>>> import numpy as np
>>> from numpy import linalg as LA
>>> np.set_printoptions(suppress=True, linewidth=200)
>>> m1 = np.array([[-1, -3, -1, -2, -2],
...     [1, 0, 3, 1, 0],
...     [-1, -3, -1, 3, 0],
...     [-2, -2, -2, 1, 2],
...     [-3, -3, 0, -1, -3],
...     [3, -2, -2, 1, -2]])
>>> m1[5] = m1[0]
>>> m1
array([[-1, -3, -1, -2, -2],
       [ 1,  0,  3,  1,  0],
       [-1, -3, -1,  3,  0],
       [-2, -2, -2,  1,  2],
       [-3, -3,  0, -1, -3],
       [-1, -3, -1, -2, -2]])
>>> # rows 0 and 5 are equal
>>> cov = m1.T @ m1
>>> LA.matrix_rank(cov)
np.int64(5)
>>> (m1 @ m1.T).shape
(6, 6)
>>> np.allclose(cov, cov.T)
True
>>> cov
array([[17, 22, 10,  3,  9],
       [22, 40, 13,  4, 17],
       [10, 13, 16,  2,  0],
       [ 3,  4,  2, 20, 13],
       [ 9, 17,  0, 13, 21]])
>>> np.round(LA.svd(m1, compute_uv=False) ** 2, 1)
array([68.7, 26.8, 13.2,  3.2,  2.1])
>>> Y = np.array([[3, -3, -3, 3, -9, 3, -5, 5],
...     [-3, 5, -4, 2, 7, 4, -4, -2],
...     [-2, 0, -8, -5, 4, 8, -9, -1],
...     [6, 5, 0, -4, -3, 2, -8, -9],
...     [-2, -2, 1, -3, 8, 5, -4, -8],
...     [0, -3, -6, -1, -2, -8, -4, 9],
...     [2, -3, 1, -2, -4, 7, 1, -4],
...     [5, 8, -3, 8, 9, -5, -6, -7]])
>>> E = Y - Y.T
>>> E
array([[  0,   0,  -1,  -3,  -7,   3,  -7,   0],
       [  0,   0,  -4,  -3,   9,   7,  -1, -10],
       [  1,   4,   0,  -5,   3,  14, -10,   2],
       [  3,   3,   5,   0,   0,   3,  -6, -17],
       [  7,  -9,  -3,   0,   0,   7,   0, -17],
       [ -3,  -7, -14,  -3,  -7,   0, -11,  14],
       [  7,   1,  10,   6,   0,  11,   0,   2],
       [  0,  10,  -2,  17,  17, -14,  -2,   0]])
>>> vec = np.array([2, 1, -1, 0, 2, 1, 3, -3])
>>> y = E @ vec
>>> c, lr = np.zeros(8), 1 / LA.norm(E, 2) ** 2
>>> for i in range(15):
...     c -= lr * E.T @ (E @ c - y)
...     if i % 5 == 0: print(i, round(LA.norm(E @ c - y), 1))
... 
0 30.1
5 13.1
10 6.6
>>> c.round(1)
array([ 0.7, -0.4,  0.2,  0.2,  2.5,  0.8,  2.1, -3.1])
